In [1]: import numpy as np

In [2]: from numpy import linalg as LA

In [3]: np.set_printoptions(precision=3, suppress=True, linewidth=100)

In [4]: J = np.load("dump.npy")

In [5]: J
Out[5]: 
array([[6, 3, 1],
       [3, 0, 3],
       [1, 3, 6]])

In [6]: r0, g = J[1], J[2]

In [7]: r0 @ g
Out[7]: np.int64(21)

In [8]: print(r0 @ r0)
18

In [9]: pr = (r0 @ g) / (r0 @ r0) * r0

In [10]: LA.matrix_rank(np.outer(r0, g))
Out[10]: np.int64(1)

In [11]: pr
Out[11]: array([3.5, 0. , 3.5])

In [12]: data = np.load("data.npy")

In [13]: data
Out[13]: 
array([[11.,  6.,  9.],
       [ 6.,  6.,  6.],
       [ 9.,  6., 11.]])

In [14]: np.kron(np.eye(2, dtype=int), data)
Out[14]: 
array([[11.,  6.,  9.,  0.,  0.,  0.],
       [ 6.,  6.,  6.,  0.,  0.,  0.],
       [ 9.,  6., 11.,  0.,  0.,  0.],
       [ 0.,  0.,  0., 11.,  6.,  9.],
       [ 0.,  0.,  0.,  6.,  6.,  6.],
       [ 0.,  0.,  0.,  9.,  6., 11.]])

In [15]: x0 = np.array([2, 0, 0])

In [16]: y = data @ x0

In [17]: y
Out[17]: array([22., 12., 18.])

In [18]: np.round(LA.solve(data, data[:, 1]), 3) + 0
Out[18]: array([0., 1., 0.])

In [19]: print(np.round(LA.solve(data, y + data[:, 2]), 3) + 0)
[2. 0. 1.]

In [20]: left, sv, VT = LA.svd(data)

In [21]: np.argmax(sv[:-1] / (sv[1:] + 1e-6)) + 1
Out[21]: np.int64(1)

In [22]: sv
Out[22]: array([24.,  2.,  2.])

In [23]: other = left[:, :1] @ np.diag(sv[:1]) @ VT[:1]

In [24]: LA.matrix_rank(data, rtol=0.05)
Out[24]: np.int64(3)

In [25]: print(other)
[[9.818 6.545 9.818]
 [6.545 4.364 6.545]
 [9.818 6.545 9.818]]

In [26]: np.round(LA.norm(data - other, 2), 3), sv[1]
Out[26]: (np.float64(2.0), np.float64(2.0))

In [27]: np.round(np.abs(data - other).max(), 3)
Out[27]: np.float64(1.636)

In [28]: LA.matrix_rank(other)
Out[28]: np.int64(1)

In [29]: m1 = np.diag(np.array([-1, -1, 0, 1])) + 2 * np.eye(4, k=1) + 2 * np.eye(4, k=-1)

In [30]: print(m1)
[[-1.  2.  0.  0.]
 [ 2. -1.  2.  0.]
 [ 0.  2.  0.  2.]
 [ 0.  0.  2.  1.]]

In [31]: round(float(LA.eigvalsh(m1).min()), 3)
Out[31]: -3.789

In [32]: print(np.all(LA.eigvalsh(m1) > 0))
False

In [33]: P = np.triu(np.array([[-3, 7, 6, 4], [5, -2, -1, 2], [0, 1, 7, 7], [-3, 8, 5, -8]]), 1) + np.eye(4)

In [34]: other = P @ m1 @ LA.inv(P)

In [35]: LA.matrix_rank(other)
Out[35]: np.int64(4)

In [36]: round(LA.det(other), 3)
Out[36]: np.float64(16.0)

In [37]: other
Out[37]: 
array([[  13.,  -84., -140., 1112.],
       [   2.,  -17.,  -23.,  187.],
       [   0.,    2.,   16., -107.],
       [   0.,    0.,    2.,  -13.]])

In [38]: np.poly(other)
Out[38]: array([  1.,   1., -13.,  -5.,  16.])

In [39]: P @ m1 - m1 @ P
Out[39]: 
array([[ 14.,  12.,  30.,  16.],
       [  0., -16.,  -9., -20.],
       [  0.,   0.,  16.,   3.],
       [  0.,   0.,   0., -14.]])

In [40]: evals, V = LA.eigh(m1)

In [41]: np.round(V.T @ m1 @ V, 3) + 0
Out[41]: 
array([[-3.789,  0.   ,  0.   ,  0.   ],
       [ 0.   , -1.347,  0.   ,  0.   ],
       [ 0.   ,  0.   ,  1.   ,  0.   ],
       [ 0.   ,  0.   ,  0.   ,  3.136]])

In [42]: LA.eigvalsh(m1 @ m1)
Out[42]: array([ 1.   ,  1.814,  9.832, 14.354])

In [43]: np.round(V.T @ V, 3) + 0
Out[43]: 
array([[1., 0., 0., 0.],
       [0., 1., 0., 0.],
       [0., 0., 1., 0.],
       [0., 0., 0., 1.]])

In [44]: print(np.abs(V[:, -1]).round(6).argmax())
2

In [45]: LA.eigvalsh(m1 + -3 * np.eye(4))
Out[45]: array([-6.789, -4.347, -2.   ,  0.136])

In [46]: r0 = np.array([-3, -1])

In [47]: np.convolve(m1[3], r0)
Out[47]: array([ 0.,  0., -6., -5., -1.])

In [48]: np.polyval(r0, m1[3])
Out[48]: array([-1., -1., -7., -4.])

In [49]: W0 = np.load("sample8.npy")

In [50]: W0
Out[50]: 
array([[-3, -3,  3],
       [-4, -4,  4],
       [ 1,  1, -1],
       [-5, -5,  5]])

In [51]: # columns 0 and 1 are equal

In [52]: np.abs(np.diag(LA.qr(W0)[1])) > 1e-9
Out[52]: array([ True, False, False])

In [53]: round(float(np.trace(LA.pinv(W0) @ W0)), 3)
Out[53]: 1.0

In [54]: print(W0 @ LA.pinv(W0) @ W0)
[[-3. -3.  3.]
 [-4. -4.  4.]
 [ 1.  1. -1.]
 [-5. -5.  5.]]

In [55]: np.allclose(W0[:-1].T @ LA.lstsq(W0[:-1].T, W0[-1])[0], W0[-1])
Out[55]: True

In [56]: LA.lstsq(W0[:-1].T, W0[-1])[2]
Out[56]: np.int32(1)

In [57]: print(np.round(LA.norm(W0, 2) / LA.norm(W0), 3))
1.0

In [58]: r = LA.matrix_rank(W0)

In [59]: r
Out[59]: np.int64(1)

In [60]: null = LA.svd(W0)[2][r:].T

In [61]: [int(LA.matrix_rank(W0[:, :j + 1])) for j in range(3)]
Out[61]: [1, 1, 1]

In [62]: np.allclose(W0 @ null, 0)
Out[62]: True

In [63]: null.shape
Out[63]: (3, 2)

In [64]: print([int(LA.matrix_rank(W0[:i])) for i in range(1, len(W0) + 1)])
[1, 1, 1, 1]

In [65]: np.round(W0 @ null, 3) + 0
Out[65]: 
array([[0., 0.],
       [0., 0.],
       [0., 0.],
       [0., 0.]])

In [66]: [int(LA.matrix_rank(np.delete(W0, i, axis=0))) for i in range(4)]
Out[66]: [1, 1, 1, 1]

In [67]: arr = np.load("layer3.npy")

In [68]: arr
Out[68]: 
array([[-0.2,  2. ,  0. ],
       [ 0.2, -2. ,  0.3]])

In [69]: # column 1 is much longer than the rest

In [70]: C2 = arr.T @ arr

In [71]: LA.matrix_rank(C2)
Out[71]: np.int64(2)

In [72]: np.diag(C2)
Out[72]: array([0.08, 8.  , 0.09])

In [73]: np.trace(C2), (arr ** 2).sum()
Out[73]: (np.float64(8.17), np.float64(8.17))

In [74]: C2
Out[74]: 
array([[ 0.08, -0.8 ,  0.06],
       [-0.8 ,  8.  , -0.6 ],
       [ 0.06, -0.6 ,  0.09]])

In [75]: X = np.load("case5.npy")

In [76]: print(X)
[[-6  6 -9 -9]
 [ 2 -2  3  3]
 [-4  4 -6 -6]]

In [77]: left, sv, VT = LA.svd(X)

In [78]: sv.round(3) + 0
Out[78]: array([19.079,  0.   ,  0.   ])

In [79]: np.argmax(sv[:-1] / (sv[1:] + 1e-6)) + 1
Out[79]: np.int64(1)

In [80]: other = left[:, :1] @ np.diag(sv[:1]) @ VT[:1]

In [81]: other
Out[81]: 
array([[-6.,  6., -9., -9.],
       [ 2., -2.,  3.,  3.],
       [-4.,  4., -6., -6.]])

In [82]: LA.matrix_rank(other)
Out[82]: np.int64(1)

In [83]: print(round(LA.norm(X - other) / LA.norm(X), 3))
0.0

In [84]: other = np.array([[2, 2], [1, 2], [2, 2], [1, 0]])

In [85]: np.einsum("ij,ij->i", X, X)
Out[85]: array([234,  26, 104])

In [86]: X @ other
Out[86]: 
array([[-33, -18],
       [ 11,   6],
       [-22, -12]])

In [87]: left, sv, VT = LA.svd(X)

In [88]: V = VT[:(sv > 1e-8).sum()]

In [89]: rng = np.random.default_rng(498)

In [90]: x0 = X[2] + 3 * X[0] + rng.integers(2) * np.eye(4)[3]

In [91]: print(x0)
[-22.  22. -33. -33.]

In [92]: np.allclose(V.T @ V @ x0, x0)
Out[92]: True

In [93]: other = X / np.sqrt((X ** 2).mean(axis=1, keepdims=True))

In [94]: other[1]
Out[94]: array([ 0.784, -0.784,  1.177,  1.177])

In [95]: LA.norm(other, axis=1)
Out[95]: array([2., 2., 2.])

In [96]: LA.matrix_rank(other) == LA.matrix_rank(X)
Out[96]: np.True_

In [97]: feats = np.load("x.npy")

In [98]: feats
Out[98]: 
array([[-2, -2, -2],
       [ 0,  0,  0],
       [ 0,  0,  0],
       [-2, -2, -2]])

In [99]: # column 1 repeats column 0

In [100]: left, sv, VT = LA.svd(feats)

In [101]: np.argmax(sv[:-1] / (sv[1:] + 1e-6)) + 1
Out[101]: np.int64(1)

In [102]: sv.round(3) + 0
Out[102]: array([4.899, 0.   , 0.   ])

In [103]: other = left[:, :1] @ np.diag(sv[:1]) @ VT[:1]

In [104]: LA.matrix_rank(other)
Out[104]: np.int64(1)

In [105]: LA.matrix_rank(feats, rtol=0.05)
Out[105]: np.int64(1)

In [106]: np.round(np.abs(feats - other).max(), 3)
Out[106]: np.float64(0.0)

In [107]: other = np.array([[0, 1], [1, 1]])

In [108]: W2 = np.kron(other, feats)

In [109]: LA.matrix_rank(W2)
Out[109]: np.int64(2)

In [110]: left, sv, VT = LA.svd(feats)

In [111]: V = VT[:(sv > 1e-8).sum()]

In [112]: x0 = feats[1] + -3 * feats[0] + rng.integers(2) * np.eye(3)[0]

In [113]: x0
Out[113]: array([7., 6., 6.])

In [114]: np.diag(V.T @ V)
Out[114]: array([0.333, 0.333, 0.333])

In [115]: np.allclose(V.T @ V @ x0, x0)
Out[115]: False

In [116]: r = LA.matrix_rank(feats)

In [117]: r
Out[117]: np.int64(1)

In [118]: null = LA.svd(feats)[2][r:].T

In [119]: null.shape
Out[119]: (3, 2)

In [120]: LA.matrix_rank(feats.T @ feats), LA.matrix_rank(feats @ feats.T)
Out[120]: (np.int64(1), np.int64(1))

In [121]: [int(LA.matrix_rank(np.delete(feats, i, axis=0))) for i in range(4)]
Out[121]: [1, 1, 1, 1]

In [122]: print(null @ null.T)
[[ 0.667 -0.333 -0.333]
 [-0.333  0.667 -0.333]
 [-0.333 -0.333  0.667]]

In [123]: np.round(feats @ null, 3) + 0
Out[123]: 
array([[0., 0.],
       [0., 0.],
       [0., 0.],
       [0., 0.]])
